$ python3 -q
>>> import numpy as np
>>> import numpy.linalg as la
>>> np.set_printoptions(suppress=True, linewidth=100)
>>> m1 = np.loadtxt("run12.csv", delimiter=",")
>>> print(m1)
[[-2. -2.  3.]
 [-1. -3. -2.]
 [-2.  0. -1.]]
>>> theta = np.radians(45)
>>> R = np.eye(3)
>>> R[1, 1] = R[2, 2] = np.cos(theta)
>>> R[1, 2], R[2, 1] = -np.sin(theta), np.sin(theta)
>>> print(R.round(1))
[[ 1.   0.   0. ]
 [ 0.   0.7 -0.7]
 [ 0.   0.7  0.7]]
>>> B = m1 @ R.T
>>> print(np.round(la.det(R), 1), np.round(np.trace(R), 1))
1.0 2.4
>>> proj = np.triu(np.array([[6, -8, -4], [-2, -6, -3], [2, 3, 2]]), 1) + np.eye(3)
>>> B = proj @ m1 @ la.inv(proj)
>>> print(proj @ m1 - m1 @ proj)
[[ 16.   8.   6.]
 [  6.  -8. -10.]
 [  0. -16.  -8.]]
>>> print(la.matrix_rank(B))
3
>>> arr = np.load("out8.npy")
>>> print(arr)
[[ 4 -3 -1  4]
 [ 0  0 -3 -1]
 [ 1 -4  2 -5]
 [ 4 -3 -1  4]]
>>> print(np.allclose(arr[:-1].T @ la.lstsq(arr[:-1].T, arr[-1])[0], arr[-1]))
True
>>> print(round(la.norm(arr, "nuc"), 1))
19.1
>>> print(round(la.norm(arr) ** 2 / la.norm(arr, 2) ** 2, 1))
1.6
>>> print(np.round(la.norm(arr, 1), 1), round(float(la.norm(arr, np.inf)), 1))
14.0 12.0
>>> print(arr[3] @ arr[2])
-6
>>> W0 = np.loadtxt("sample10.csv", delimiter=",")
>>> print(W0)
[[ 0.  0.  0.]
 [ 0.  0. -1.]
 [ 0. -1.  0.]]
>>> r = la.matrix_rank(W0)
>>> print(r)
2
>>> N = la.svd(W0)[2][r:].T
>>> print(N[:, 0] / N[np.abs(N[:, 0]).round(6).argmax(), 0])
[1. 0. 0.]
>>> print(N @ N.T)
[[1. 0. 0.]
 [0. 0. 0.]
 [0. 0. 0.]]
>>> print(W0 @ N)
[[0.]
 [0.]
 [0.]]
>>> print([int(la.matrix_rank(W0[:, :j + 1])) for j in range(3)])
[0, 1, 2]
>>> print(la.matrix_rank(W0.T @ W0), la.matrix_rank(W0 @ W0.T))
2 2
>>> U, sig, Vt = la.svd(arr)
>>> V = Vt[:(sig > 1e-8).sum()]
>>> rng = np.random.default_rng(332)
>>> x = arr[3] + 5 * arr[1] + rng.integers(2) * np.eye(4)[3]
>>> print(x)
[  4.  -3. -16.  -1.]
>>> print(np.allclose(V.T @ V @ x, x))
True
>>> print(np.round(la.det(W0[::-1]), 1))
0.0
>>> print(np.round(la.eigvals(W0), 1))
[ 1. -1.  0.]
>>> print(round(float(la.det(W0.T)), 1))
0.0
>>> print(np.einsum("ij,ji->", W0, W0))
2.0
>>> B = W0 + rng.integers(-2, 3, (3, 2)) @ rng.integers(-2, 3, (2, 3))
>>> print(B)
[[-2. -2.  2.]
 [ 5.  3. -2.]
 [-5. -4.  1.]]
>>> print(np.round(la.svd(B - W0, compute_uv=False), 1) + 0)
[8.9 1.6 0. ]
>>> print(B - W0)
[[-2. -2.  2.]
 [ 5.  3. -1.]
 [-5. -3.  1.]]
>>> A = np.load("test4.npy")
>>> print(A)
[[4. 0. 0. 0.]
 [0. 8. 2. 2.]
 [0. 2. 5. 1.]
 [0. 2. 1. 5.]]
>>> T = np.stack([A, 2 * A, A[::-1]])
>>> print(T.sum(axis=0))
[[12.  2.  1.  5.]
 [ 0. 26. 11.  7.]
 [ 0. 14. 17.  5.]
 [ 4.  6.  3. 15.]]
>>> print(la.matrix_rank(T.reshape(3, -1)))
2
>>> lab = rng.permutation(4)
>>> print(lab)
[0 1 3 2]
>>> B = A[lab][:, lab]
>>> print(np.round(np.sort(np.abs(la.eigvals(B))), 1))
[ 4.  4.  4. 10.]
>>> print(round(la.det(B), 1), round(la.det(A[lab]), 1))
640.0 -640.0
>>> print(B)
[[4. 0. 0. 0.]
 [0. 8. 2. 2.]
 [0. 2. 5. 1.]
 [0. 2. 1. 5.]]
>>> ev, V = la.eigh(A)
>>> x = np.array([4, 8, 2, 8])
>>> print(np.abs(A).sum(axis=1).max(), np.abs(ev).max())
12.0 10.0
>>> print(np.round(V * np.sqrt(ev) @ V.T, 1))
[[2.  0.  0.  0. ]
 [0.  2.8 0.4 0.4]
 [0.  0.4 2.2 0.2]
 [0.  0.4 0.2 2.2]]
>>> print(np.round(V * np.maximum(ev, 0) @ V.T, 1))
[[4. 0. 0. 0.]
 [0. 8. 2. 2.]
 [0. 2. 5. 1.]
 [0. 2. 1. 5.]]
>>> ev, V = la.eigh(A)
>>> print(np.round(np.abs(V[:, -1]), 1))
[0.  0.8 0.4 0.4]
>>> print(np.round(V @ np.diag(ev) @ V.T, 1))
[[4. 0. 0. 0.]
 [0. 8. 2. 2.]
 [0. 2. 5. 1.]
 [0. 2. 1. 5.]]
>>> print(np.round(la.eigvalsh(A + 4 * np.eye(4)), 1))
[ 8.  8.  8. 14.]
>>> print((ev > 1e-8).sum(), (ev < -1e-8).sum())
4 0
>>> E = np.load("dump.npy")
>>> print(E)
[[-1.2  0.3  0.1  0.2]
 [ 0.3 -1.5 -0.1 -0.4]
 [ 0.1 -0.1 -1.  -0.1]
 [ 0.2 -0.4 -0.1 -1.3]]
>>> lab = rng.permutation(4)
>>> print(lab)
[1 0 2 3]
>>> B = E[lab][:, lab]
>>> print(np.trace(B))
-5.0
>>> print(np.allclose(B, E))
False
>>> print(np.diag(B))
[-1.5 -1.2 -1.  -1.3]
>>> print(round(la.det(B), 1), np.round(la.det(E[lab]), 1))
2.0 -2.0
